>>> import numpy as np
>>> from numpy import linalg as LA
>>> np.set_printoptions(precision=4, suppress=True, linewidth=120)
>>> J = np.load("dump.npy")
>>> J
array([[ 5, -2,  0,  0],
       [-4, -3,  0,  0],
       [ 0,  0,  5, -2],
       [ 0,  0, -4, -3]])
>>> x = np.array([1, -4, -5, 3])
>>> rhs = J @ x
>>> coef, lr = np.zeros(4), 1 / LA.norm(J, 2) ** 2
>>> for i in range(10):
...     coef -= lr * J.T @ (J @ coef - rhs)
...     if i % 2 == 0: print(i, round(LA.norm(J @ coef - rhs), 4))
... 
0 12.9724
2 6.1311
4 2.8977
6 1.3695
8 0.6473
>>> coef
array([ 0.9932, -3.9045, -4.9944,  2.9213])
>>> rng = np.random.default_rng(48)
>>> lab = rng.permutation(4)
>>> A2 = J[:, lab] * rng.choice([-1, 1], 4)
>>> A2
array([[ 0,  0,  5,  2],
       [ 0,  0, -4,  3],
       [-2,  5,  0,  0],
       [-3, -4,  0,  0]])
>>> Uu, _, Vt = LA.svd(J.T @ A2)
>>> lab
array([3, 2, 0, 1])
>>> np.einsum("ii->", J)
np.int64(4)
>>> round(float(LA.det(J.T)), 4)
529.0
>>> LA.eigvals(J)
array([ 5.899, -3.899,  5.899, -3.899])
>>> np.einsum("ij,ji->", J, J)
np.int64(100)
>>> np.kron(np.eye(2, dtype=int), J)
array([[ 5, -2,  0,  0,  0,  0,  0,  0],
       [-4, -3,  0,  0,  0,  0,  0,  0],
       [ 0,  0,  5, -2,  0,  0,  0,  0],
       [ 0,  0, -4, -3,  0,  0,  0,  0],
       [ 0,  0,  0,  0,  5, -2,  0,  0],
       [ 0,  0,  0,  0, -4, -3,  0,  0],
       [ 0,  0,  0,  0,  0,  0,  5, -2],
       [ 0,  0,  0,  0,  0,  0, -4, -3]])
